% ipython --no-banner

In [1]: import numpy as np

In [2]: from numpy import linalg as LA

In [3]: np.set_printoptions(precision=2, suppress=True, linewidth=140, legacy="1.25")

In [4]: tidy = lambda a: np.round(a, 2) + 0

In [5]: rng = np.random.default_rng(525)

In [6]: m1 = np.eye(10, dtype=int)[rng.permutation(10)] * np.array([1, 1, 0, -3, -3, 0, 0, -2, 3, 2])

In [7]: m1
Out[7]: 
array([[ 0,  0,  0,  0,  0,  0,  0,  0,  0,  2],
       [ 0,  1,  0,  0,  0,  0,  0,  0,  0,  0],
       [ 0,  0,  0,  0,  0,  0,  0,  0,  3,  0],
       [ 0,  0,  0, -3,  0,  0,  0,  0,  0,  0],
       [ 0,  0,  0,  0,  0,  0,  0,  0,  0,  0],
       [ 1,  0,  0,  0,  0,  0,  0,  0,  0,  0],
       [ 0,  0,  0,  0,  0,  0,  0,  0,  0,  0],
       [ 0,  0,  0,  0,  0,  0,  0,  0,  0,  0],
       [ 0,  0,  0,  0, -3,  0,  0,  0,  0,  0],
       [ 0,  0,  0,  0,  0,  0,  0, -2,  0,  0]])

In [8]: tidy(LA.norm(m1, axis=0))
Out[8]: array([1., 1., 0., 3., 3., 0., 0., 2., 3., 2.])

In [9]: print(m1.T @ m1)
[[1 0 0 0 0 0 0 0 0 0]
 [0 1 0 0 0 0 0 0 0 0]
 [0 0 0 0 0 0 0 0 0 0]
 [0 0 0 9 0 0 0 0 0 0]
 [0 0 0 0 9 0 0 0 0 0]
 [0 0 0 0 0 0 0 0 0 0]
 [0 0 0 0 0 0 0 0 0 0]
 [0 0 0 0 0 0 0 4 0 0]
 [0 0 0 0 0 0 0 0 9 0]
 [0 0 0 0 0 0 0 0 0 4]]

In [10]: m1[:, 2] @ m1[:, 3]
Out[10]: 0

In [11]: tidy(LA.svd(m1, compute_uv=False))
Out[11]: array([3., 3., 3., 2., 2., 1., 1., 0., 0., 0.])

In [12]: labels = rng.permutation(10)

In [13]: labels
Out[13]: array([9, 8, 6, 3, 0, 2, 4, 1, 5, 7])

In [14]: other = m1[labels][:, labels]

In [15]: np.trace(other)
Out[15]: -2

In [16]: tidy(LA.det(other)), tidy(LA.det(m1[labels]))
Out[16]: (0.0, 0.0)

In [17]: np.allclose(m1 @ m1.T, m1.T @ m1)
Out[17]: False

In [18]: LA.matrix_power(m1, 3)
Out[18]: 
array([[  0,   0,   0,   0,   0,   0,   0,   0,   0,   0],
       [  0,   1,   0,   0,   0,   0,   0,   0,   0,   0],
       [  0,   0,   0,   0,   0,   0,   0,   0,   0,   0],
       [  0,   0,   0, -27,   0,   0,   0,   0,   0,   0],
       [  0,   0,   0,   0,   0,   0,   0,   0,   0,   0],
       [  0,   0,   0,   0,   0,   0,   0,  -4,   0,   0],
       [  0,   0,   0,   0,   0,   0,   0,   0,   0,   0],
       [  0,   0,   0,   0,   0,   0,   0,   0,   0,   0],
       [  0,   0,   0,   0,   0,   0,   0,   0,   0,   0],
       [  0,   0,   0,   0,   0,   0,   0,   0,   0,   0]])

In [19]: np.trace(m1)
Out[19]: -2

In [20]: W0 = np.load("w.npy")

In [21]: W0
Out[21]: 
array([[ 0.38,  0.92,  2.4 , -4.52, -3.96],
       [ 0.01,  0.02, -0.1 ,  0.06, -0.05],
       [ 0.15,  0.56,  1.58, -2.87, -2.58],
       [-0.13, -0.03, -0.01, -0.02, -0.04],
       [-0.15, -0.59, -1.6 ,  2.98,  2.48],
       [-0.27, -0.87, -2.4 ,  4.52,  3.94],
       [-0.24, -0.63, -1.55,  3.  ,  2.6 ],
       [ 0.08,  0.37,  0.81, -1.5 , -1.32],
       [ 0.22,  0.64,  1.6 , -2.98, -2.57],
       [ 0.07, -0.08, -0.05,  0.  , -0.07],
       [ 0.27,  0.94,  2.41, -4.54, -3.86],
       [ 0.12,  0.25,  0.78, -1.47, -1.34],
       [-0.2 , -0.64, -1.66,  2.97,  2.66],
       [ 0.13,  0.26,  0.79, -1.54, -1.42],
       [ 0.05,  0.32,  0.76, -1.54, -1.27],
       [-0.05, -0.2 , -0.88,  1.45,  1.3 ],
       [-0.28, -0.66, -1.63,  2.97,  2.58],
       [-0.21, -0.56, -1.57,  3.04,  2.59],
       [ 0.2 ,  0.6 ,  1.58, -3.07, -2.62],
       [-0.13, -0.37, -0.81,  1.5 ,  1.27],
       [ 0.18,  0.61,  1.59, -2.95, -2.64],
       [ 0.15,  0.34,  0.84, -1.49, -1.24],
       [ 0.07,  0.4 ,  0.86, -1.51, -1.23]])

In [22]: np.argsort(-LA.norm(W0, axis=0).round(6), kind="stable")[:3]
Out[22]: array([3, 4, 2])

In [23]: [round(float(x), 2) for x in LA.svd(W0, compute_uv=False)[:3]]
Out[23]: [18.23, 0.29, 0.25]

In [24]: tidy(LA.norm(W0, 2) / LA.norm(W0))
Out[24]: 1.0

In [25]: data = np.load("out15.npy")

In [26]: data
Out[26]: 
array([[-1,  0,  1,  2,  3,  4,  5,  6,  7,  8,  9, 10, 11],
       [12, 13, 14, 15, 16, 17, 18, 19, 20, 21, 22, 23, 24],
       [25, 26, 27, 28, 29, 30, 31, 32, 33, 34, 35, 36, 37],
       [38, 39, 40, 41, 42, 43, 44, 45, 46, 47, 48, 49, 50],
       [51, 52, 53, 54, 55, 56, 57, 58, 59, 60, 61, 62, 63],
       [64, 65, 66, 67, 68, 69, 70, 71, 72, 73, 74, 75, 76]])

In [27]: left, sv, Vt = LA.svd(data)

In [28]: V = Vt[:(sv > 1e-8).sum()]

In [29]: x = data[0] + -1 * data[4] + rng.integers(2) * np.eye(13)[3]

In [30]: print(x)
[-52. -52. -52. -51. -52. -52. -52. -52. -52. -52. -52. -52. -52.]

In [31]: tidy(np.diag(V.T @ V))
Out[31]: array([0.27, 0.21, 0.16, 0.13, 0.1 , 0.08, 0.08, 0.08, 0.1 , 0.13, 0.16, 0.21, 0.27])

In [32]: LA.matrix_rank(data, rtol=0.1)
Out[32]: 1

In [33]: np.argsort(-LA.norm(data, axis=0).round(6), kind="stable")[:3]
Out[33]: array([12, 11, 10])

In [34]: [round(float(x), 2) for x in LA.svd(data, compute_uv=False)[:3]]
Out[34]: [385.93, 16.79, 0.0]

In [35]: def softmax(z):
    ...:     e = np.exp(z - z.max(axis=-1, keepdims=True))
    ...:     return e / e.sum(axis=-1, keepdims=True)
    ...: 

In [36]: tidy(softmax(data[2] + 2))
Out[36]: array([0.  , 0.  , 0.  , 0.  , 0.  , 0.  , 0.  , 0.  , 0.01, 0.03, 0.09, 0.23, 0.63])

In [37]: S = data @ data.T / np.sqrt(13)

In [38]: softmax(S)[2] @ data
Out[38]: array([64., 65., 66., 67., 68., 69., 70., 71., 72., 73., 74., 75., 76.])

In [39]: softmax(S + np.triu(np.full(S.shape, -np.inf), 1))
Out[39]: 
array([[1., 0., 0., 0., 0., 0.],
       [0., 1., 0., 0., 0., 0.],
       [0., 0., 1., 0., 0., 0.],
       [0., 0., 0., 1., 0., 0.],
       [0., 0., 0., 0., 1., 0.],
       [0., 0., 0., 0., 0., 1.]])

In [40]: labels = rng.integers(0, 3, 8)

In [41]: M = (labels[:, None] == labels) * 5 + np.eye(8)

In [42]: M
Out[42]: 
array([[6., 5., 0., 5., 5., 0., 0., 0.],
       [5., 6., 0., 5., 5., 0., 0., 0.],
       [0., 0., 6., 0., 0., 5., 0., 0.],
       [5., 5., 0., 6., 5., 0., 0., 0.],
       [5., 5., 0., 5., 6., 0., 0., 0.],
       [0., 0., 5., 0., 0., 6., 0., 0.],
       [0., 0., 0., 0., 0., 0., 6., 5.],
       [0., 0., 0., 0., 0., 0., 5., 6.]])

In [43]: th = np.radians(72)

In [44]: r_ = np.eye(8)

In [45]: r_[3, 3] = r_[4, 4] = np.cos(th)

In [46]: r_[3, 4], r_[4, 3] = -np.sin(th), np.sin(th)

In [47]: tidy(r_)
Out[47]: 
array([[ 1.  ,  0.  ,  0.  ,  0.  ,  0.  ,  0.  ,  0.  ,  0.  ],
       [ 0.  ,  1.  ,  0.  ,  0.  ,  0.  ,  0.  ,  0.  ,  0.  ],
       [ 0.  ,  0.  ,  1.  ,  0.  ,  0.  ,  0.  ,  0.  ,  0.  ],
       [ 0.  ,  0.  ,  0.  ,  0.31, -0.95,  0.  ,  0.  ,  0.  ],
       [ 0.  ,  0.  ,  0.  ,  0.95,  0.31,  0.  ,  0.  ,  0.  ],
       [ 0.  ,  0.  ,  0.  ,  0.  ,  0.  ,  1.  ,  0.  ,  0.  ],
       [ 0.  ,  0.  ,  0.  ,  0.  ,  0.  ,  0.  ,  1.  ,  0.  ],
       [ 0.  ,  0.  ,  0.  ,  0.  ,  0.  ,  0.  ,  0.  ,  1.  ]])

In [48]: other = M @ r_.T

In [49]: tidy(LA.det(r_)), tidy(np.trace(r_))
Out[49]: (1.0, 6.62)

In [50]: tidy(other)
Out[50]: 
array([[ 6.  ,  5.  ,  0.  , -3.21,  6.3 ,  0.  ,  0.  ,  0.  ],
       [ 5.  ,  6.  ,  0.  , -3.21,  6.3 ,  0.  ,  0.  ,  0.  ],
       [ 0.  ,  0.  ,  6.  ,  0.  ,  0.  ,  5.  ,  0.  ,  0.  ],
       [ 5.  ,  5.  ,  0.  , -2.9 ,  7.25,  0.  ,  0.  ,  0.  ],
       [ 5.  ,  5.  ,  0.  , -4.16,  6.61,  0.  ,  0.  ,  0.  ],
       [ 0.  ,  0.  ,  5.  ,  0.  ,  0.  ,  6.  ,  0.  ,  0.  ],
       [ 0.  ,  0.  ,  0.  ,  0.  ,  0.  ,  0.  ,  6.  ,  5.  ],
       [ 0.  ,  0.  ,  0.  ,  0.  ,  0.  ,  0.  ,  5.  ,  6.  ]])

In [51]: np.allclose(LA.norm(M, axis=1), LA.norm(other, axis=1))
Out[51]: True

In [52]: np.allclose(M @ M.T, other @ other.T)
Out[52]: True

In [53]: tidy(LA.svd(M, compute_uv=False)), tidy(LA.svd(other, compute_uv=False))
Out[53]: 
(array([21., 11., 11.,  1.,  1.,  1.,  1.,  1.]),
 array([21., 11., 11.,  1.,  1.,  1.,  1.,  1.]))

In [54]: ev, V = LA.eigh(M)

In [55]: x = np.array([7, 7, 6, 6, 7, 6, 8, 0])

In [56]: print(x @ M @ x)
5004.0

In [57]: print((np.sign(V[:, -1].round(6)) == np.sign(V[0, -1].round(6))).astype(int))
[1 1 0 1 1 0 0 0]

In [58]: np.abs(M).sum(axis=1).max(), tidy(np.abs(ev).max())
Out[58]: (21.0, 21.0)

In [59]: labels = rng.permutation(8)

In [60]: other = M[:, labels] * rng.choice([-1, 1], 8)

In [61]: other
Out[61]: 
array([[-5.,  0.,  6., -0., -0., -5., -5., -0.],
       [-5.,  0.,  5., -0., -0., -6., -5., -0.],
       [-0.,  5.,  0., -0., -0., -0., -0., -6.],
       [-6.,  0.,  5., -0., -0., -5., -5., -0.],
       [-5.,  0.,  5., -0., -0., -5., -6., -0.],
       [-0.,  6.,  0., -0., -0., -0., -0., -5.],
       [-0.,  0.,  0., -5., -6., -0., -0., -0.],
       [-0.,  0.,  0., -6., -5., -0., -0., -0.]])

In [62]: left, _, Vt = LA.svd(M.T @ other)

In [63]: labels
Out[63]: array([3, 5, 0, 7, 6, 1, 4, 2])

In [64]: tidy(LA.lstsq(M, other)[0])
Out[64]: 
array([[ 0.,  0.,  1.,  0.,  0.,  0.,  0.,  0.],
       [ 0.,  0.,  0.,  0.,  0., -1.,  0.,  0.],
       [ 0.,  0.,  0.,  0.,  0.,  0.,  0., -1.],
       [-1.,  0.,  0.,  0.,  0.,  0.,  0.,  0.],
       [ 0.,  0.,  0.,  0.,  0.,  0., -1.,  0.],
       [ 0.,  1.,  0.,  0.,  0.,  0.,  0.,  0.],
       [ 0.,  0.,  0.,  0., -1.,  0.,  0.,  0.],
       [ 0.,  0.,  0., -1.,  0.,  0.,  0.,  0.]])

In [65]: tidy(left @ Vt)
Out[65]: 
array([[ 0.,  0.,  1.,  0.,  0.,  0.,  0.,  0.],
       [ 0.,  0.,  0.,  0.,  0., -1.,  0.,  0.],
       [ 0.,  0.,  0.,  0.,  0.,  0.,  0., -1.],
       [-1.,  0.,  0.,  0.,  0.,  0.,  0.,  0.],
       [ 0.,  0.,  0.,  0.,  0.,  0., -1.,  0.],
       [ 0.,  1.,  0.,  0.,  0.,  0.,  0.,  0.],
       [ 0.,  0.,  0.,  0., -1.,  0.,  0.,  0.],
       [ 0.,  0.,  0., -1.,  0.,  0.,  0.,  0.]])
